% python3 -q
>>> import numpy as np
>>> from numpy import linalg as LA
>>> np.set_printoptions(suppress=True, linewidth=100)
>>> rnd = lambda a: np.round(a, 1) + 0
>>> E = np.loadtxt("m.csv", delimiter=",")
>>> rnd(E)
array([[ 1. ,  0. ,  0. ],
       [ 0. ,  0.9, -0.5],
       [ 0. ,  0.5,  0.9]])
>>> rng = np.random.default_rng(87)
>>> z = rng.permutation(3)
>>> z
array([1, 2, 0])
>>> other = E[z][:, z]
>>> rnd(np.diag(other))
array([0.9, 0.9, 1. ])
>>> x = np.array([0, 2, 2])
>>> 3 - LA.matrix_rank(E - np.eye(3), tol=1e-8)
np.int64(1)
>>> rnd(np.sort(np.abs(np.degrees(np.angle(LA.eigvals(E))))))
array([ 0., 30., 30.])
>>> E.T @ (E @ x)
array([0., 2., 2.])
>>> rnd(LA.det(E))
np.float64(1.0)
>>> left, sig, Vh = LA.svd(E, full_matrices=False)
>>> Vh @ Vh.T
array([[1., 0., 0.],
       [0., 1., 0.],
       [0., 0., 1.]])
>>> np.allclose(left * sig @ Vh, E)
True
>>> rnd(left.T @ left)
array([[1., 0., 0.],
       [0., 1., 0.],
       [0., 0., 1.]])
>>> rnd(np.cumsum(sig ** 2) / np.sum(sig ** 2))
array([0.3, 0.7, 1. ])
>>> (sig > 1e-8).sum()
np.int64(3)
>>> rnd(E @ E)
array([[ 1. ,  0. ,  0. ],
       [ 0. ,  0.5, -0.9],
       [ 0. ,  0.9,  0.5]])
>>> rnd(LA.det(E))
np.float64(1.0)
>>> (E != 0).astype(int)
array([[1, 0, 0],
       [0, 1, 1],
       [0, 1, 1]])
>>> (LA.matrix_power((E != 0) + (E.T != 0) + np.eye(3), 3) > 0).astype(int)
array([[1, 0, 0],
       [0, 1, 1],
       [0, 1, 1]])
>>> rnd(LA.svd(E, compute_uv=False))
array([1., 1., 1.])
>>> E[:, 0] @ E[:, 2]
np.float64(0.0)
>>> rnd(LA.norm(E, axis=0))
array([1., 1., 1.])
>>> data = np.array([[-0.2, 0.0, 0.1], [2.0, -1.2, -1.0], [-0.6, 1.0, 0.3]])
>>> left, sig, Vh = LA.svd(data)
>>> np.argmax(sig[:-1] / (sig[1:] + 1e-6)) + 1
np.int64(2)
>>> rnd(sig)
array([2.8, 0.5, 0. ])
>>> other = left[:, :2] @ np.diag(sig[:2]) @ Vh[:2]
>>> LA.matrix_rank(data, rtol=0.05)
np.int64(2)
>>> rnd(LA.norm(data - other) / LA.norm(data))
np.float64(0.0)
>>> LA.matrix_rank(other)
np.int64(2)
>>> rnd(data @ data)
array([[ 0. ,  0.1,  0. ],
       [-2.2,  0.4,  1.1],
       [ 1.9, -0.9, -1. ]])
>>> rnd((data - data.T) / 2)
array([[ 0. , -1. ,  0.4],
       [ 1. ,  0. , -1. ],
       [-0.4,  1. ,  0. ]])
>>> np.allclose(data @ data.T, data.T @ data)
False
>>> rnd(LA.matrix_power(data, 3))
array([[ 0.2, -0.1, -0.1],
       [ 0.7,  0.6, -0.3],
       [-1.6,  0.1,  0.8]])
>>> rnd((data + data.T) / 2)
array([[-0.2,  1. , -0.2],
       [ 1. , -1.2,  0. ],
       [-0.2,  0. ,  0.3]])
>>> rnd(LA.norm(data, 2) / LA.norm(data))
np.float64(1.0)
>>> np.argsort(-LA.norm(data, axis=0).round(6), kind="stable")[:3]
array([0, 1, 2])
>>> data.shape
(3, 3)
>>> np.abs(data).max()
np.float64(2.0)
>>> rnd(LA.norm(data))
np.float64(2.8)
>>> rnd(data.sum(axis=1))
array([-0.1, -0.2,  0.7])
>>> LA.matrix_rank(data)
np.int64(2)
>>> rnd(data - data[0])
array([[ 0. ,  0. ,  0. ],
       [ 2.2, -1.2, -1.1],
       [-0.4,  1. ,  0.2]])
>>> rnd(np.poly(data))
array([1. , 1.1, 0.9, 0. ])
>>> np.kron(np.eye(2, dtype=int), data)
array([[-0.2,  0. ,  0.1, -0. ,  0. ,  0. ],
       [ 2. , -1.2, -1. ,  0. , -0. , -0. ],
       [-0.6,  1. ,  0.3, -0. ,  0. ,  0. ],
       [-0. ,  0. ,  0. , -0.2,  0. ,  0.1],
       [ 0. , -0. , -0. ,  2. , -1.2, -1. ],
       [-0. ,  0. ,  0. , -0.6,  1. ,  0.3]])
>>> rnd(np.einsum("ii->", data))
np.float64(-1.1)
